$ python -q
>>> import numpy as np
>>> from numpy import linalg as LA
>>> np.set_printoptions(precision=3, suppress=True, linewidth=200)
>>> E = np.loadtxt("run1.csv", delimiter=",")
>>> E
array([[ 0.7  , -1.6  ,  1.5  , -1.   , -0.9  ,  1.1  ,  0.1  ],
       [ 1.2  ,  0.1  ,  0.1  , -0.3  ,  1.   ,  0.   ,  1.6  ],
       [ 0.3  ,  0.4  ,  1.2  ,  0.   ,  1.1  ,  0.4  , -0.2  ],
       [-0.8  ,  1.5  ,  0.8  ,  1.3  ,  0.8  ,  0.9  , -1.5  ],
       [ 2.2  , -0.5  , -1.4  , -0.9  , -1.4  ,  1.3  ,  1.3  ],
       [ 0.732, -1.591,  1.492, -0.993, -0.885,  1.065,  0.124]])
>>> left, sigma, Vh = LA.svd(E)
>>> np.argmax(sigma[:-1] / (sigma[1:] + 1e-6)) + 1
np.int64(5)
>>> sigma
array([5.022, 3.447, 2.358, 2.023, 0.337, 0.02 ])
>>> M2 = left[:, :5] @ np.diag(sigma[:5]) @ Vh[:5]
>>> round(LA.norm(E - M2) / LA.norm(E), 3)
np.float64(0.003)
>>> LA.matrix_rank(M2)
np.int64(5)
>>> M2 = np.array([[2, -2], [3, -6], [7, -4], [1, 6], [2, 5], [9, -3], [7, -8]])
>>> np.einsum("ik,kj->ji", E, M2)
array([[ 14.9  ,  16.3  ,  14.6  ,   9.   ,  10.2  ,  14.825],
       [-12.4  , -13.   ,  -1.9  ,  10.5  , -22.5  , -12.456]])
>>> np.einsum("ij,ij->i", E, E)
array([ 8.33 ,  5.11 ,  3.1  ,  8.92 , 13.2  ,  8.212])
>>> M2 @ E
Traceback (most recent call last):
  File "<python-input-14>", line 1, in <module>
    M2 @ E
    ~~~^~~
ValueError: matmul: Input operand 1 has a mismatch in its core dimension 0, with gufunc signature (n?,k),(k,m?)->(n?,m?) (size 6 is different from 2)
>>> np.einsum("ik,kj->ij", E, M2)
array([[ 14.9  , -12.4  ],
       [ 16.3  , -13.   ],
       [ 14.6  ,  -1.9  ],
       [  9.   ,  10.5  ],
       [ 10.2  , -22.5  ],
       [ 14.825, -12.456]])
>>> E @ M2
array([[ 14.9  , -12.4  ],
       [ 16.3  , -13.   ],
       [ 14.6  ,  -1.9  ],
       [  9.   ,  10.5  ],
       [ 10.2  , -22.5  ],
       [ 14.825, -12.456]])
>>> np.vstack([E, M2.T]).shape
(8, 7)
>>> LA.matrix_rank(E @ M2)
np.int64(2)
